>>> import numpy as np
>>> import numpy.linalg as la
>>> np.set_printoptions(precision=2, suppress=True, linewidth=140, legacy="1.25")
>>> def rnd(a):
...     return np.round(a, 2) + 0
... 
>>> rng = np.random.default_rng(91)
>>> theta = rng.uniform(0, 2 * np.pi, 37)
>>> O, _ = la.qr(np.array([[0.3, -0.5],
...     [1.1, -0.6],
...     [0.0, -0.8],
...     [-1.1, 1.2],
...     [-0.8, 0.8],
...     [0.4, 0.1],
...     [1.0, -0.1]]))
>>> M = 20 * np.c_[np.cos(theta), np.sin(theta)] @ O.T
>>> rnd(M)
array([[  5.45,   0.23,  12.82,  -9.84,  -5.99,  -5.02,  -6.93],
       [ -5.09,  -7.89,  -7.  ,  13.14,   8.92,  -0.08,  -3.27],
       [ -5.72,  -2.66, -11.88,  11.56,   7.33,   3.76,   4.2 ],
       [  5.55,   0.87,  12.64, -10.34,  -6.37,  -4.71,  -6.25],
       [ -5.74,  -3.66, -11.28,  12.12,   7.79,   3.16,   2.95],
       [ -5.19,  -7.62,  -7.39,  13.16,   8.9 ,   0.17,  -2.81],
       [  5.46,   0.31,  12.8 ,  -9.9 ,  -6.04,  -4.98,  -6.85],
       [ -5.35,  -7.05,  -8.16,  13.16,   8.83,   0.68,  -1.86],
       [  5.28,   7.32,   7.81, -13.17,  -8.87,  -0.45,   2.3 ],
       [  0.37,  10.37,  -5.86,  -5.98,  -4.88,   6.1 ,  12.69],
       [  3.59,  -5.68,  12.22,  -3.49,  -1.43,  -6.93, -11.97],
       [ -5.74,  -3.75, -11.23,  12.17,   7.83,   3.1 ,   2.84],
       [ -5.45,  -6.64,  -8.65,  13.12,   8.76,   1.03,  -1.22],
       [  3.58,  10.19,   1.91, -11.63,  -8.28,   2.95,   8.2 ],
       [  1.27,  10.71,  -3.92,  -7.77,  -6.01,   5.45,  11.92],
       [  4.06,  -4.64,  12.66,  -4.85,  -2.38,  -6.73, -11.27],
       [ -5.58,  -1.11, -12.55,  10.52,   6.51,   4.59,   5.98],
       [ -0.61, -10.49,   5.35,   6.48,   5.2 ,  -5.94, -12.52],
       [ -4.69,  -8.8 ,  -5.46,  12.89,   8.88,  -1.03,  -4.96],
       [  5.44,   6.67,   8.61, -13.13,  -8.76,  -1.  ,   1.27],
       [  4.93,   8.3 ,   6.35, -13.06,  -8.92,   0.49,   4.01],
       [  5.24,  -0.89,  13.03,  -8.88,  -5.28,  -5.5 ,  -8.06],
       [ -3.3 , -10.39,  -1.11,  11.22,   8.06,  -3.34,  -8.83],
       [  1.25,  10.7 ,  -3.98,  -7.72,  -5.98,   5.48,  11.95],
       [  5.64,   1.62,  12.36, -10.89,  -6.8 ,  -4.33,  -5.41],
       [  5.54,   6.14,   9.2 , -13.04,  -8.65,  -1.43,   0.45],
       [ -5.44,  -0.17, -12.83,   9.8 ,   5.96,   5.04,   6.99],
       [ -3.63,   5.6 , -12.26,   3.59,   1.5 ,   6.91,  11.92],
       [  1.17,  10.68,  -4.16,  -7.57,  -5.88,   5.54,  12.03],
       [  5.06,   7.98,   6.86, -13.12,  -8.92,   0.17,   3.43],
       [  0.3 ,  -9.96,   7.18,   4.58,   3.98,  -6.48, -13.05],
       [  1.16,  10.68,  -4.16,  -7.56,  -5.88,   5.54,  12.03],
       [  1.95,  10.78,  -2.36,  -9.01,  -6.77,   4.86,  11.12],
       [ -2.89, -10.6 ,   0.  ,  10.6 ,   7.71,  -3.85,  -9.63],
       [  4.92,   8.33,   6.29, -13.05,  -8.92,   0.53,   4.07],
       [ -5.66,  -1.79, -12.29,  11.  ,   6.89,   4.24,   5.22],
       [ -0.47,   9.84,  -7.49,  -4.22,  -3.75,   6.56,  13.12]])
>>> Ac = M - M.mean(axis=0)
>>> Uu, s, Vh = la.svd(Ac, full_matrices=False)
>>> np.abs(Vh[0]).argmax()
3
>>> (np.sign(Uu[:, 0]) == np.sign(Uu[0, 0])).astype(int)
array([1, 0, 0, 1, 0, 0, 1, 0, 1, 1, 1, 0, 0, 1, 1, 1, 0, 0, 0, 1, 1, 1, 0, 1, 1, 1, 0, 0, 1, 1, 0, 1, 1, 0, 1, 0, 1])
>>> rnd(s)
array([95.78, 74.31,  0.  ,  0.  ,  0.  ,  0.  ,  0.  ])
>>> print(rnd(Vh[0] * np.sign(Vh[0, np.abs(Vh[0]).argmax()])))
[-0.27 -0.34 -0.42  0.66  0.44  0.04 -0.08]
>>> rnd(Ac.mean(axis=0))
array([0., 0., 0., 0., 0., 0., 0.])
>>> np.abs(Uu[:, 0]).argmax()
7
